% ipython --no-banner

In [1]: import numpy as np

In [2]: import numpy.linalg as la

In [3]: np.set_printoptions(precision=2, suppress=True, linewidth=160)

In [4]: tidy = lambda a: np.round(a, 2) + 0

In [5]: feats = np.loadtxt("x.csv", delimiter=",")

In [6]: print(tidy(feats))
[[-0.25  0.    0.17 -0.94  0.15]
 [-0.92 -0.27 -0.19  0.22  0.03]
 [-0.29  0.93  0.18  0.09 -0.1 ]
 [-0.04 -0.11  0.02 -0.14 -0.98]
 [ 0.08  0.22 -0.95 -0.19 -0.02]]

In [7]: vec = np.array([1, 2, -2, -2, 2])

In [8]: print(tidy(la.inv(feats)))
[[-0.25 -0.92 -0.29 -0.04  0.08]
 [ 0.   -0.27  0.93 -0.11  0.22]
 [ 0.17 -0.19  0.18  0.02 -0.95]
 [-0.94  0.22  0.09 -0.14 -0.19]
 [ 0.15  0.03 -0.1  -0.98 -0.02]]

In [9]: print(tidy(la.pinv(feats)))
[[-0.25 -0.92 -0.29 -0.04  0.08]
 [ 0.   -0.27  0.93 -0.11  0.22]
 [ 0.17 -0.19  0.18  0.02 -0.95]
 [-0.94  0.22  0.09 -0.14 -0.19]
 [ 0.15  0.03 -0.1  -0.98 -0.02]]

In [10]: print(tidy(feats @ feats.T))
[[1. 0. 0. 0. 0.]
 [0. 1. 0. 0. 0.]
 [0. 0. 1. 0. 0.]
 [0. 0. 0. 1. 0.]
 [0. 0. 0. 0. 1.]]

In [11]: print(tidy(feats[:, 2] @ feats[:, 3]))
0.0

In [12]: Y = la.inv(feats)

In [13]: print(tidy(la.slogdet(feats)[0]))
1.0

In [14]: print(tidy(la.inv(Y)))
[[-0.25  0.    0.17 -0.94  0.15]
 [-0.92 -0.27 -0.19  0.22  0.03]
 [-0.29  0.93  0.18  0.09 -0.1 ]
 [-0.04 -0.11  0.02 -0.14 -0.98]
 [ 0.08  0.22 -0.95 -0.19 -0.02]]

In [15]: print(np.allclose(Y, feats.T))
True

In [16]: print(tidy(la.det(feats) * Y))
[[-0.25 -0.92 -0.29 -0.04  0.08]
 [ 0.   -0.27  0.93 -0.11  0.22]
 [ 0.17 -0.19  0.18  0.02 -0.95]
 [-0.94  0.22  0.09 -0.14 -0.19]
 [ 0.15  0.03 -0.1  -0.98 -0.02]]

In [17]: print(tidy(feats @ Y))
[[1. 0. 0. 0. 0.]
 [0. 1. 0. 0. 0.]
 [0. 0. 1. 0. 0.]
 [0. 0. 0. 1. 0.]
 [0. 0. 0. 0. 1.]]

In [18]: r0 = np.array([-1, -2])

In [19]: print(tidy(np.correlate(feats[4], feats[2], "full")))
[-0.01 -0.02  0.13  0.05  0.   -0.99  0.09  0.04  0.01]

In [20]: print(tidy(np.convolve(feats[4], r0)))
[-0.08 -0.39  0.5   2.1   0.41  0.04]

In [21]: print(tidy(np.cross(feats[4, :3], feats[2, :3])))
[0.92 0.26 0.14]

In [22]: C = np.array([[-0.3, 0.2, -0.5, 0.5, -1.1], [2.0, -0.2, -0.7, -0.5, 1.1]])

In [23]: rng = np.random.default_rng(39457)

In [24]: X = np.array([[1, 0],
    ...:     [0, 0],
    ...:     [0, 2],
    ...:     [2, 1],
    ...:     [2, 3],
    ...:     [3, 0],
    ...:     [3, 0],
    ...:     [2, 3],
    ...:     [1, 3],
    ...:     [2, 1],
    ...:     [0, 0],
    ...:     [0, 1],
    ...:     [2, 1],
    ...:     [2, 3],
    ...:     [2, 1],
    ...:     [1, 1],
    ...:     [1, 1],
    ...:     [0, 2],
    ...:     [1, 1],
    ...:     [3, 0],
    ...:     [2, 1],
    ...:     [0, 0],
    ...:     [3, 1],
    ...:     [3, 3],
    ...:     [2, 2],
    ...:     [1, 3],
    ...:     [1, 0],
    ...:     [3, 3],
    ...:     [0, 0],
    ...:     [1, 2],
    ...:     [3, 1]]) @ C + 0.1 * rng.normal(size=(31, 5))

In [25]: print(tidy(X))
[[-0.16  0.17 -0.61  0.52 -1.28]
 [-0.15 -0.12  0.1   0.1  -0.07]
 [ 3.82 -0.44 -1.43 -0.99  2.24]
 [ 1.37  0.11 -1.7   0.47 -1.15]
 [ 5.27 -0.31 -3.01 -0.6   0.93]
 [-0.85  0.5  -1.48  1.61 -3.41]
 [-0.83  0.63 -1.63  1.62 -3.17]
 [ 5.39 -0.3  -3.23 -0.48  1.19]
 [ 5.73 -0.32 -2.68 -0.9   2.24]
 [ 1.54  0.06 -1.62  0.56 -1.06]
 [-0.09  0.14 -0.06  0.06  0.13]
 [ 2.08 -0.05 -0.77 -0.48  1.15]
 [ 1.44  0.05 -1.82  0.42 -1.22]
 [ 5.35 -0.2  -2.92 -0.47  1.2 ]
 [ 1.12  0.15 -1.83  0.52 -0.89]
 [ 1.53  0.05 -1.24  0.09 -0.15]
 [ 1.69 -0.09 -1.12 -0.03  0.  ]
 [ 3.96 -0.47 -1.34 -1.26  2.02]
 [ 1.75 -0.06 -1.1   0.06  0.16]
 [-0.96  0.6  -1.66  1.49 -3.31]
 [ 1.28  0.1  -1.51  0.47 -1.3 ]
 [ 0.05 -0.01  0.02  0.06  0.1 ]
 [ 1.12  0.47 -2.14  1.02 -2.27]
 [ 5.06  0.   -3.57  0.18 -0.02]
 [ 3.49 -0.06 -2.36 -0.03  0.  ]
 [ 5.74 -0.48 -2.38 -0.74  2.14]
 [-0.29  0.1  -0.47  0.43 -1.03]
 [ 5.2  -0.05 -3.47  0.04  0.02]
 [ 0.13 -0.02 -0.11 -0.13 -0.04]
 [ 3.81 -0.28 -1.97 -0.56  1.08]
 [ 1.26  0.27 -2.26  0.9  -2.13]]

In [26]: print(tidy(la.norm(X, 2) / la.norm(X)))
0.89

In [27]: print([round(float(x), 2) for x in la.svd(X, compute_uv=False)[:3]])
[19.86, 10.19, 0.65]

In [28]: print(tidy(np.abs(la.svd(X)[2][-1])))
[0.15 0.9  0.19 0.34 0.14]

In [29]: print(la.matrix_rank(X, rtol=0.1))
2
